$ ipython --no-banner

In [1]: import numpy as np

In [2]: np.set_printoptions(precision=1, suppress=True, linewidth=100)

In [3]: def rnd(a):
   ...:     return np.round(a, 1) + 0
   ...: 

In [4]: W0 = np.load("block14.npy")

In [5]: W0
Out[5]: 
array([[ 1., -2.,  0.,  0.,  0.,  0.],
       [-2., -3., -2.,  0.,  0.,  0.],
       [ 0., -2., -3., -2.,  0.,  0.],
       [ 0.,  0., -2., -2., -2.,  0.],
       [ 0.,  0.,  0., -2.,  0., -2.],
       [ 0.,  0.,  0.,  0., -2., -1.]])

In [6]: u = np.array([3, -3, -2, -2, 3, 2])

In [7]: Y = W0 + np.outer(u, np.eye(6)[5])

In [8]: rnd(np.linalg.det(Y) / np.linalg.det(W0)), rnd(1 + np.linalg.solve(W0, u)[5])
Out[8]: (np.float64(-0.6), np.float64(-0.6))

In [9]: Y
Out[9]: 
array([[ 1., -2.,  0.,  0.,  0.,  3.],
       [-2., -3., -2.,  0.,  0., -3.],
       [ 0., -2., -3., -2.,  0., -2.],
       [ 0.,  0., -2., -2., -2., -2.],
       [ 0.,  0.,  0., -2.,  0.,  1.],
       [ 0.,  0.,  0.,  0., -2.,  1.]])

In [10]: np.linalg.matrix_rank(Y - W0)
Out[10]: np.int64(1)

In [11]: np.linalg.matrix_rank(np.linalg.inv(Y) - np.linalg.inv(W0), tol=1e-8)
Out[11]: np.int64(1)

In [12]: rnd(np.abs(np.linalg.eigvals(Y)).max())
Out[12]: np.float64(6.1)

In [13]: (Y + Y.T) / 2
Out[13]: 
array([[ 1. , -2. ,  0. ,  0. ,  0. ,  1.5],
       [-2. , -3. , -2. ,  0. ,  0. , -1.5],
       [ 0. , -2. , -3. , -2. ,  0. , -1. ],
       [ 0. ,  0. , -2. , -2. , -2. , -1. ],
       [ 0. ,  0. ,  0. , -2. ,  0. , -0.5],
       [ 1.5, -1.5, -1. , -1. , -0.5,  1. ]])

In [14]: np.allclose(Y, Y.T)
Out[14]: False

In [15]: J = np.load("sample1.npy")

In [16]: J
Out[16]: 
array([[ 1.2, -2.8, -2.2,  4.6],
       [-5.7, -2.1, -3.4, -2.9],
       [ 0. ,  3.3, -2.2,  3.9],
       [ 2.1,  1.6, -1.6,  2.3],
       [ 0.2,  2.2, -1.9,  2.3],
       [-5.7, -0.7,  0.9, -0.3]])

In [17]: x = np.array([9, 9, -8, 5])

In [18]: rhs = J @ x

In [19]: rnd(np.linalg.lstsq(J, rhs)[0])
Out[19]: array([ 9.,  9., -8.,  5.])

In [20]: rnd(rhs)
Out[20]: array([ 26.2, -57.5,  66.8,  57.6,  48.3, -66.3])

In [21]: rng = np.random.default_rng(75434)

In [22]: rhs = rhs + 0.1 * rng.normal(size=6)

In [23]: rnd(rhs)
Out[23]: array([ 26.2, -57.6,  66.8,  57.7,  48.3, -66.3])

In [24]: c, *_ = np.linalg.lstsq(J, rhs)

In [25]: [round(float(np.linalg.norm(np.linalg.solve(J.T @ J + lam * np.eye(4), J.T @ rhs))), 2) for lam in (0, 1, 10, 100)]
Out[25]: [15.85, 15.43, 13.12, 6.69]

In [26]: c.round()
Out[26]: array([ 9.,  9., -8.,  5.])

In [27]: rnd(J.T @ (rhs - J @ c))
Out[27]: array([0., 0., 0., 0.])

In [28]: rnd(c)
Out[28]: array([ 9.,  9., -8.,  5.])

In [29]: rnd(np.linalg.norm(rhs - J @ c))
Out[29]: np.float64(0.1)

In [30]: def softmax(z):
    ...:     e = np.exp(z - z.max(axis=-1, keepdims=True))
    ...:     return e / e.sum(axis=-1, keepdims=True)
    ...: 

In [31]: rnd(softmax(J).sum(axis=1))
Out[31]: array([1., 1., 1., 1., 1., 1.])

In [32]: rnd(softmax(J[1]))
Out[32]: array([0. , 0.6, 0.2, 0.3])

In [33]: S = J @ J.T / np.sqrt(4)

In [34]: rnd(softmax(S)[1] @ J)
Out[34]: array([-5.7, -2.1, -3.4, -2.9])

In [35]: X = np.vander(np.arange(10) - 4, 4, increasing=True)

In [36]: X
Out[36]: 
array([[  1,  -4,  16, -64],
       [  1,  -3,   9, -27],
       [  1,  -2,   4,  -8],
       [  1,  -1,   1,  -1],
       [  1,   0,   0,   0],
       [  1,   1,   1,   1],
       [  1,   2,   4,   8],
       [  1,   3,   9,  27],
       [  1,   4,  16,  64],
       [  1,   5,  25, 125]])

In [37]: x = np.array([1, 0, 0, 0])

In [38]: a = np.maximum(X @ x, 0)

In [39]: rnd(np.tanh(X @ x))
Out[39]: array([0.8, 0.8, 0.8, 0.8, 0.8, 0.8, 0.8, 0.8, 0.8, 0.8])

In [40]: a
Out[40]: array([1, 1, 1, 1, 1, 1, 1, 1, 1, 1])

In [41]: np.flatnonzero(a > 1e-9)
Out[41]: array([0, 1, 2, 3, 4, 5, 6, 7, 8, 9])

In [42]: np.maximum(X @ x, 0) - np.maximum(-X @ x, 0)
Out[42]: array([1, 1, 1, 1, 1, 1, 1, 1, 1, 1])

In [43]: Y = np.array([[0, -3, 2], [2, -2, 1], [-3, 2, 3], [-1, 0, 3]])

In [44]: np.linalg.matrix_rank(X @ Y)
Out[44]: np.int64(3)

In [45]: np.linalg.matrix_rank(np.vstack([X, Y.T]))
Out[45]: np.int64(4)

In [46]: np.vstack([X, Y.T]).shape
Out[46]: (13, 4)

In [47]: Y.T @ X.T
Out[47]: 
array([[   8,   -6,   -8,   -4,    0,   -2,  -16,  -48, -104, -190],
       [  37,   21,    9,    1,   -3,   -3,    1,    9,   21,   37],
       [-146,  -55,  -12,    1,    2,    9,   40,  113,  246,  457]])

In [48]: proj = X @ np.linalg.solve(X.T @ X, X.T)

In [49]: rnd(np.linalg.eigvalsh(proj))
Out[49]: array([0., 0., 0., 0., 0., 0., 1., 1., 1., 1.])

In [50]: np.allclose(proj @ proj, proj)
Out[50]: True

In [51]: np.linalg.matrix_rank(np.eye(10) - proj)
Out[51]: np.int64(6)

In [52]: rnd(proj @ X[:, 2])
Out[52]: array([16.,  9.,  4.,  1.,  0.,  1.,  4.,  9., 16., 25.])

In [53]: np.trace(proj)
Out[53]: np.float64(4.0)

In [54]: rnd(np.diag(proj))
Out[54]: array([0.8, 0.3, 0.3, 0.3, 0.2, 0.2, 0.3, 0.3, 0.3, 0.8])

In [55]: K = np.loadtxt("out2.csv", delimiter=",")

In [56]: K
Out[56]: 
array([[-2., -1., -2., -1., -1., -1.,  0.,  2.,  3.,  3.,  0.,  2.,  3., -1.],
       [-1., -2., -1., -2., -1., -1., -1.,  0.,  2.,  3.,  3.,  0.,  2.,  3.],
       [-2., -1., -2., -1., -2., -1., -1., -1.,  0.,  2.,  3.,  3.,  0.,  2.],
       [-1., -2., -1., -2., -1., -2., -1., -1., -1.,  0.,  2.,  3.,  3.,  0.],
       [-1., -1., -2., -1., -2., -1., -2., -1., -1., -1.,  0.,  2.,  3.,  3.],
       [-1., -1., -1., -2., -1., -2., -1., -2., -1., -1., -1.,  0.,  2.,  3.],
       [ 0., -1., -1., -1., -2., -1., -2., -1., -2., -1., -1., -1.,  0.,  2.],
       [ 2.,  0., -1., -1., -1., -2., -1., -2., -1., -2., -1., -1., -1.,  0.],
       [ 3.,  2.,  0., -1., -1., -1., -2., -1., -2., -1., -2., -1., -1., -1.],
       [ 3.,  3.,  2.,  0., -1., -1., -1., -2., -1., -2., -1., -2., -1., -1.],
       [ 0.,  3.,  3.,  2.,  0., -1., -1., -1., -2., -1., -2., -1., -2., -1.],
       [ 2.,  0.,  3.,  3.,  2.,  0., -1., -1., -1., -2., -1., -2., -1., -2.],
       [ 3.,  2.,  0.,  3.,  3.,  2.,  0., -1., -1., -1., -2., -1., -2., -1.],
       [-1.,  3.,  2.,  0.,  3.,  3.,  2.,  0., -1., -1., -1., -2., -1., -2.]])

In [57]: rnd(np.linalg.eigvalsh(K).min())
Out[57]: np.float64(-17.1)

In [58]: Y = np.linalg.inv(K)

In [59]: rnd(np.linalg.slogdet(K)[0])
Out[59]: np.float64(1.0)

In [60]: rnd(np.linalg.cond(K))
Out[60]: np.float64(58.1)

In [61]: Y = np.array([[0, 1, 3, 1, 3, 0, 3, 3, 3],
    ...:     [2, 1, 3, 2, 2, 0, 0, 3, 1],
    ...:     [2, 1, 0, 0, 0, 1, 1, 2, 1],
    ...:     [2, 1, 2, 3, 3, 0, 2, 3, 1],
    ...:     [1, 3, 0, 0, 3, 0, 3, 1, 1],
    ...:     [2, 1, 1, 3, 3, 3, 3, 1, 1],
    ...:     [3, 0, 0, 3, 0, 3, 2, 1, 1],
    ...:     [3, 1, 1, 1, 0, 1, 1, 1, 3],
    ...:     [1, 0, 1, 2, 0, 2, 1, 3, 3]])

In [62]: data = np.triu(Y, 1)

In [63]: data
Out[63]: 
array([[0, 1, 3, 1, 3, 0, 3, 3, 3],
       [0, 0, 3, 2, 2, 0, 0, 3, 1],
       [0, 0, 0, 0, 0, 1, 1, 2, 1],
       [0, 0, 0, 0, 3, 0, 2, 3, 1],
       [0, 0, 0, 0, 0, 0, 3, 1, 1],
       [0, 0, 0, 0, 0, 0, 3, 1, 1],
       [0, 0, 0, 0, 0, 0, 0, 1, 1],
       [0, 0, 0, 0, 0, 0, 0, 0, 3],
       [0, 0, 0, 0, 0, 0, 0, 0, 0]])

In [64]: rnd(np.linalg.norm(X, "nuc"))
Out[64]: np.float64(197.2)

In [65]: rnd(np.linalg.norm(X) ** 2 / np.linalg.norm(X, 2) ** 2)
Out[65]: np.float64(1.0)

In [66]: rnd(np.linalg.norm(X, axis=0))
Out[66]: array([  3.2,   9.2,  36.5, 159.4])

In [67]: rnd(np.linalg.norm(X, 1)), rnd(np.linalg.norm(X, np.inf))
Out[67]: (np.float64(325.0), np.float64(156.0))

In [68]: U, sig, Vt = np.linalg.svd(data)

In [69]: rnd(sig)
Out[69]: array([9.9, 4.4, 3.1, 2.3, 1.9, 0.8, 0.4, 0. , 0. ])

In [70]: Y = U[:, :7] @ np.diag(sig[:7]) @ Vt[:7]

In [71]: rnd(Y)
Out[71]: 
array([[0., 1., 3., 1., 3., 0., 3., 3., 3.],
       [0., 0., 3., 2., 2., 0., 0., 3., 1.],
       [0., 0., 0., 0., 0., 1., 1., 2., 1.],
       [0., 0., 0., 0., 3., 0., 2., 3., 1.],
       [0., 0., 0., 0., 0., 0., 3., 1., 1.],
       [0., 0., 0., 0., 0., 0., 3., 1., 1.],
       [0., 0., 0., 0., 0., 0., 0., 1., 1.],
       [0., 0., 0., 0., 0., 0., 0., 0., 3.],
       [0., 0., 0., 0., 0., 0., 0., 0., 0.]])

In [72]: np.linalg.matrix_rank(data, rtol=0.05)
Out[72]: np.int64(6)

In [73]: rnd(np.linalg.norm(data - Y, 2)), rnd(sig[7])
Out[73]: (np.float64(0.0), np.float64(0.0))

In [74]: rnd(np.linalg.norm(data - Y) / np.linalg.norm(data))
Out[74]: np.float64(0.0)

In [75]: E = np.loadtxt("arr.csv", delimiter=",")

In [76]: E
Out[76]: 
array([[ 1.,  3., -1.,  1., -3., -3., -1.,  3., -3., -3.,  1., -1.],
       [ 0., -1., -1.,  1.,  0.,  2.,  3., -1.,  2.,  1.,  3., -3.],
       [ 0.,  0., -2., -3.,  2.,  1., -2., -2., -1.,  2., -2.,  3.],
       [ 0.,  0.,  0., -2., -3.,  3.,  0.,  1., -1., -1., -1.,  0.],
       [ 0.,  0.,  0.,  0.,  3., -3., -2., -2.,  1.,  1., -2., -2.],
       [ 0.,  0.,  0.,  0.,  0.,  1., -1., -3.,  0.,  1.,  1.,  3.],
       [ 0.,  0.,  0.,  0.,  0.,  0., -3.,  1.,  3.,  1., -1.,  3.],
       [ 0.,  0.,  0.,  0.,  0.,  0.,  0.,  1.,  1.,  0., -1.,  2.],
       [ 0.,  0.,  0.,  0.,  0.,  0.,  0.,  0.,  1., -3.,  0., -3.],
       [ 0.,  0.,  0.,  0.,  0.,  0.,  0.,  0.,  0., -3.,  1., -2.],
       [ 0.,  0.,  0.,  0.,  0.,  0.,  0.,  0.,  0.,  0., -3.,  2.],
       [ 0.,  0.,  0.,  0.,  0.,  0.,  0.,  0.,  0.,  0.,  0.,  2.]])

In [77]: x = np.array([-2, -1, -3, 1, 0, 3, -2, -1, -2, 2, -3, -3])

In [78]: rhs = E @ x

In [79]: rhs
Out[79]: array([-11.,   4.,  15.,   9.,   9.,  -2.,  -5.,  -6.,   1.,  -3.,   3.,  -6.])

In [80]: rnd(np.linalg.solve(E, -2 * rhs))
Out[80]: array([ 4.,  2.,  6., -2.,  0., -6.,  4.,  2.,  4., -4.,  6.,  6.])

In [81]: m1 = np.load("mat.npy")

In [82]: m1
Out[82]: 
array([[ 0, -2,  2,  3,  3, -3, -2, -3,  0, -1],
       [ 0,  0, -2,  0,  2,  0,  3,  0, -2,  2],
       [ 0,  0,  0, -1,  2,  3, -3, -2, -3,  3],
       [ 0,  0,  0,  0, -2, -2,  1,  1, -1,  0],
       [ 0,  0,  0,  0,  0, -1,  1,  3,  1,  2],
       [ 0,  0,  0,  0,  0,  0,  0, -3,  1, -3],
       [ 0,  0,  0,  0,  0,  0,  0,  3, -3, -1],
       [ 0,  0,  0,  0,  0,  0,  0,  0,  3, -2],
       [ 0,  0,  0,  0,  0,  0,  0,  0,  0,  3],
       [ 0,  0,  0,  0,  0,  0,  0,  0,  0,  0]])

In [83]: rnd(np.sort(np.abs(np.linalg.eigvals(m1))))
Out[83]: array([0., 0., 0., 0., 0., 0., 0., 0., 0., 0.])

In [84]: np.allclose(m1, m1.T)
Out[84]: False

In [85]: (m1 - m1.T) / 2
Out[85]: 
array([[ 0. , -1. ,  1. ,  1.5,  1.5, -1.5, -1. , -1.5,  0. , -0.5],
       [ 1. ,  0. , -1. ,  0. ,  1. ,  0. ,  1.5,  0. , -1. ,  1. ],
       [-1. ,  1. ,  0. , -0.5,  1. ,  1.5, -1.5, -1. , -1.5,  1.5],
       [-1.5,  0. ,  0.5,  0. , -1. , -1. ,  0.5,  0.5, -0.5,  0. ],
       [-1.5, -1. , -1. ,  1. ,  0. , -0.5,  0.5,  1.5,  0.5,  1. ],
       [ 1.5,  0. , -1.5,  1. ,  0.5,  0. ,  0. , -1.5,  0.5, -1.5],
       [ 1. , -1.5,  1.5, -0.5, -0.5,  0. ,  0. ,  1.5, -1.5, -0.5],
       [ 1.5,  0. ,  1. , -0.5, -1.5,  1.5, -1.5,  0. ,  1.5, -1. ],
       [ 0. ,  1. ,  1.5,  0.5, -0.5, -0.5,  1.5, -1.5,  0. ,  1.5],
       [ 0.5, -1. , -1.5,  0. , -1. ,  1.5,  0.5,  1. , -1.5,  0. ]])

In [86]: np.linalg.matrix_power(m1, 3)
Out[86]: 
array([[  0,   0,   0,  -4,  12,  22, -20, -37,  32, -31],
       [  0,   0,   0,   0,  -4,   0,  -2,  38,  19, -33],
       [  0,   0,   0,   0,   0,  -2,   2,   9, -40,  56],
       [  0,   0,   0,   0,   0,   0,   0, -12,  17, -22],
       [  0,   0,   0,   0,   0,   0,   0,   0,  18,   3],
       [  0,   0,   0,   0,   0,   0,   0,   0,   0, -27],
       [  0,   0,   0,   0,   0,   0,   0,   0,   0,  27],
       [  0,   0,   0,   0,   0,   0,   0,   0,   0,   0],
       [  0,   0,   0,   0,   0,   0,   0,   0,   0,   0],
       [  0,   0,   0,   0,   0,   0,   0,   0,   0,   0]])

In [87]: np.trace(m1)
Out[87]: np.int64(0)

In [88]: np.allclose(m1 @ m1.T, m1.T @ m1)
Out[88]: False

In [89]: m1 @ m1
Out[89]: 
array([[  0,   0,   4,  -2,  -6,  -3,  -6,  11,  -8,  25],
       [  0,   0,   0,   2,  -4,  -8,   8,  19,  -1, -11],
       [  0,   0,   0,   0,   2,   0,   1, -13,   9,  -7],
       [  0,   0,   0,   0,   0,   2,  -2,   3,  -4,  -4],
       [  0,   0,   0,   0,   0,   0,   0,   6,   5,  -1],
       [  0,   0,   0,   0,   0,   0,   0,   0,  -9,   9],
       [  0,   0,   0,   0,   0,   0,   0,   0,   9, -15],
       [  0,   0,   0,   0,   0,   0,   0,   0,   0,   9],
       [  0,   0,   0,   0,   0,   0,   0,   0,   0,   0],
       [  0,   0,   0,   0,   0,   0,   0,   0,   0,   0]])

In [90]: U, sig, Vt = np.linalg.svd(m1, full_matrices=False)

In [91]: rnd(sig)
Out[91]: array([8.4, 7.8, 5.5, 4.5, 4.2, 2.8, 0.5, 0.2, 0. , 0. ])

In [92]: rnd(U.T @ U)
Out[92]: 
array([[1., 0., 0., 0., 0., 0., 0., 0., 0., 0.],
       [0., 1., 0., 0., 0., 0., 0., 0., 0., 0.],
       [0., 0., 1., 0., 0., 0., 0., 0., 0., 0.],
       [0., 0., 0., 1., 0., 0., 0., 0., 0., 0.],
       [0., 0., 0., 0., 1., 0., 0., 0., 0., 0.],
       [0., 0., 0., 0., 0., 1., 0., 0., 0., 0.],
       [0., 0., 0., 0., 0., 0., 1., 0., 0., 0.],
       [0., 0., 0., 0., 0., 0., 0., 1., 0., 0.],
       [0., 0., 0., 0., 0., 0., 0., 0., 1., 0.],
       [0., 0., 0., 0., 0., 0., 0., 0., 0., 1.]])

In [93]: np.allclose(m1[:-1].T @ np.linalg.lstsq(m1[:-1].T, m1[-1])[0], m1[-1])
Out[93]: True

In [94]: rnd(m1 @ np.linalg.pinv(m1) @ m1)
Out[94]: 
array([[ 0., -2.,  2.,  3.,  3., -3., -2., -3.,  0., -1.],
       [ 0.,  0., -2.,  0.,  2.,  0.,  3.,  0., -2.,  2.],
       [ 0.,  0.,  0., -1.,  2.,  3., -3., -2., -3.,  3.],
       [ 0.,  0.,  0.,  0., -2., -2.,  1.,  1., -1.,  0.],
       [ 0.,  0.,  0.,  0.,  0., -1.,  1.,  3.,  1.,  2.],
       [ 0.,  0.,  0.,  0.,  0.,  0.,  0., -3.,  1., -3.],
       [ 0.,  0.,  0.,  0.,  0.,  0.,  0.,  3., -3., -1.],
       [ 0.,  0.,  0.,  0.,  0.,  0.,  0.,  0.,  3., -2.],
       [ 0.,  0.,  0.,  0.,  0.,  0.,  0.,  0.,  0.,  3.],
       [ 0.,  0.,  0.,  0.,  0.,  0.,  0.,  0.,  0.,  0.]])

In [95]: rnd(np.trace(np.linalg.pinv(m1) @ m1))
Out[95]: np.float64(8.0)

In [96]: np.unique(m1.round(6), axis=0).shape
Out[96]: (10, 10)

In [97]: np.abs(np.diag(np.linalg.qr(m1)[1])) > 1e-9
Out[97]: array([False, False, False, False, False, False, False, False, False, False])
